$ ipython --no-banner

In [1]: import numpy as np

In [2]: from numpy import linalg as LA

In [3]: np.set_printoptions(precision=2, suppress=True, linewidth=200)

In [4]: def rnd(a):
   ...:     return np.round(a, 2) + 0
   ...: 

In [5]: J = np.loadtxt("layer17.csv", delimiter=",")

In [6]: print(rnd(J))
[[ 0.26 -0.32 -0.11 -0.74 -0.53]
 [-0.32  0.86 -0.05 -0.32 -0.23]
 [-0.11 -0.05  0.98 -0.11 -0.08]
 [-0.74 -0.32 -0.11  0.26 -0.53]
 [-0.53 -0.23 -0.08 -0.53  0.62]]

In [7]: w, vecs = LA.eig(J)

In [8]: print(rnd(np.sort(LA.eigvals(LA.inv(J)))))
[-1.+0.j  1.+0.j  1.+0.j  1.+0.j  1.+0.j]

In [9]: np.prod(w)
Out[9]: np.float64(-1.0)

In [10]: r0, r1 = J[2], J[1]

In [11]: print(rnd(r0 @ r1))
0.0

In [12]: r0 @ r0
Out[12]: np.float64(1.0)

In [13]: pr = (r0 @ r1) / (r0 @ r0) * r0

In [14]: rnd((r1 - pr) @ r0)
Out[14]: np.float64(0.0)

In [15]: print(rnd(r1 - pr))
[-0.32  0.86 -0.05 -0.32 -0.23]

In [16]: LA.matrix_rank(np.outer(r0, r1))
Out[16]: np.int64(1)

In [17]: r0 = np.array([1, -2, 0, 4, 5])

In [18]: B = J + np.outer(r0, np.eye(5)[1])

In [19]: LA.matrix_rank(B - J)
Out[19]: np.int64(1)

In [20]: rnd(LA.det(B) / LA.det(J)), rnd(1 + LA.solve(J, r0)[1])
Out[20]: (np.float64(-3.44), np.float64(-3.44))

In [21]: w, vecs = LA.eigh(J)

In [22]: rnd(vecs @ np.diag(w) @ vecs.T)
Out[22]: 
array([[ 0.26, -0.32, -0.11, -0.74, -0.53],
       [-0.32,  0.86, -0.05, -0.32, -0.23],
       [-0.11, -0.05,  0.98, -0.11, -0.08],
       [-0.74, -0.32, -0.11,  0.26, -0.53],
       [-0.53, -0.23, -0.08, -0.53,  0.62]])

In [23]: rnd(vecs.T @ J @ vecs)
Out[23]: 
array([[-1.,  0.,  0.,  0.,  0.],
       [ 0.,  1.,  0.,  0.,  0.],
       [ 0.,  0.,  1.,  0.,  0.],
       [ 0.,  0.,  0.,  1.,  0.],
       [ 0.,  0.,  0.,  0.,  1.]])

In [24]: rnd(w.sum()), np.trace(J)
Out[24]: (np.float64(3.0), np.float64(3.0))

In [25]: np.unique(w.round(6) + 0, return_counts=True)[1]
Out[25]: array([1, 4])

In [26]: W0 = np.loadtxt("data.csv", delimiter=",")

In [27]: W0
Out[27]: 
array([[-0.8,  0.1, -1.3, -0.4, -0.1,  0.6, -1.4, -0.1,  1.2,  0. , -1.1,  0.3, -1.7],
       [-0.3,  1. ,  0.8,  0.7,  1.4, -1. ,  0.5, -1.3,  1. , -0.3,  0. , -0.3,  0.4],
       [-0.9,  0. , -1.1,  2.8,  0.2,  0.7,  1.3, -1.1,  0. ,  1.7,  0.4,  0.9,  0.2],
       [ 1.7, -0.2, -0.5,  0.1, -0.6, -0.7, -0.9, -0.1, -0.6, -1. ,  1.6,  0.2, -1.3],
       [-0.4, -0.4, -0.1,  0.2,  0.7, -0.5,  1. ,  0.1,  0.1,  1.6,  0. ,  3. ,  1. ],
       [ 0.7,  1.1, -0.5,  2. , -1.4,  0.9,  1.6, -1.2,  0.7,  0.4,  1.1,  1.3,  0.6],
       [ 0.6, -0.3, -1.1,  0.5, -0.9, -0.5, -1. ,  0.1, -1.2,  1.3, -0.4, -0.3,  0.4],
       [ 0.3,  1.2, -0.5,  1.5, -1.1,  0.3,  1.1,  0.3,  1.5,  0.8,  0.1, -0.3,  0. ],
       [ 0.9, -0.8, -0.7,  0.2,  0.4,  0.5,  1.1, -1.8, -1.1, -1.2, -0.3,  0.9, -0.7],
       [ 1.3,  0.6, -1.1,  1.1, -0.8,  1.8,  0.3,  1. , -1.2,  1.1,  1.5,  0.3, -0.1],
       [ 1. ,  0.2,  0.5, -0.4,  0.6, -0.1, -0.4, -1.1, -0.5, -0.7,  2.4,  0.5,  1.2],
       [ 0.4, -0.8, -0.8, -0.6, -1.3,  0.8, -0.5, -1.6, -0.7,  1.4,  1.2,  0. , -0.4],
       [-3. , 29. ,  1. , -7. , -4. , 12. , -3. ,  9. , -2. ,  3. ,  5. , 15. , -7. ],
       [-0.6, -1.1,  1.4,  1.1, -1.9, -0.2,  0.1,  0.1, -1.8, -0.1, -0.1,  0.9, -0.5],
       [-1.7,  0.4,  0. ,  0.9,  2.1, -0.6,  1.6,  0.8, -0.4,  0.4,  1.2, -0.8,  0.4],
       [ 0.6, -1.7,  0.4,  0.7,  0.5, -2.1,  0.9,  0.4, -0.1, -0.4, -0.5,  0.7,  0.7],
       [ 1.6, -0.2, -0.7,  0.1, -1.5, -0.1, -0.9, -1.2, -1.2,  1.5,  0.3,  0.7,  0.7],
       [-1.2,  0. , -1.3, -0.9,  1.2, -1.4, -1.1,  0.4,  0. , -0.1, -0.6,  0. , -0.3],
       [ 0.4,  0.5, -1.1,  0. ,  0.3,  2.3, -0.2, -1.6, -0.9, -2. ,  1.1, -1. ,  0.7],
       [ 0.8,  0.6, -1.6, -0.4, -1. ,  0.2, -0.1,  0.3, -0.1,  0.9,  1. ,  0.4, -1.7],
       [ 0.5, -2.1,  0.6, -3.5,  0.1, -0.1, -1.7,  0.7, -1.8,  0.1,  0.8, -0.8, -1.2],
       [ 0.7, -1.1, -1.7,  1.9, -1.4,  1.2, -0.2, -0.7,  0.2,  0.5, -0.2, -0.1,  0.4],
       [ 0.8,  1.3,  0.2,  0.4, -2. ,  0.7,  0.7, -1.4,  0.5,  2. , -0.4, -1.3,  2.1],
       [ 0.2,  1.1,  0.4,  0.3, -0.1,  1.7,  2.2, -0.6,  2.3, -0.3, -0.3,  2. ,  0.7],
       [ 1.4,  0.4, -0.4,  1.3,  0.1,  1. ,  1.7, -0.1, -1.2, -2.1,  0. , -0.7, -2.6]])

In [28]: B = np.array([[2, 1, 0],
    ...:     [-2, -2, 2],
    ...:     [1, -1, -2],
    ...:     [-1, 1, -2],
    ...:     [2, 2, 0],
    ...:     [1, -2, 0],
    ...:     [1, 2, -2],
    ...:     [0, -2, 2],
    ...:     [0, 2, -2],
    ...:     [1, -1, 0],
    ...:     [-1, -1, 2],
    ...:     [-2, -2, 1],
    ...:     [2, 0, 2]])

In [29]: LA.matrix_rank(W0 @ B)
Out[29]: np.int64(3)

In [30]: LA.matrix_rank(np.vstack([W0, B.T]))
Out[30]: np.int64(13)

In [31]: rnd(np.einsum("ij->j", W0))
Out[31]: array([  5. ,  28.8,  -9.2,   2.6, -10.5,  17.4,   2.7,  -0.7,  -7.3,   8.5,  13.8,  21.5,  -8. ])
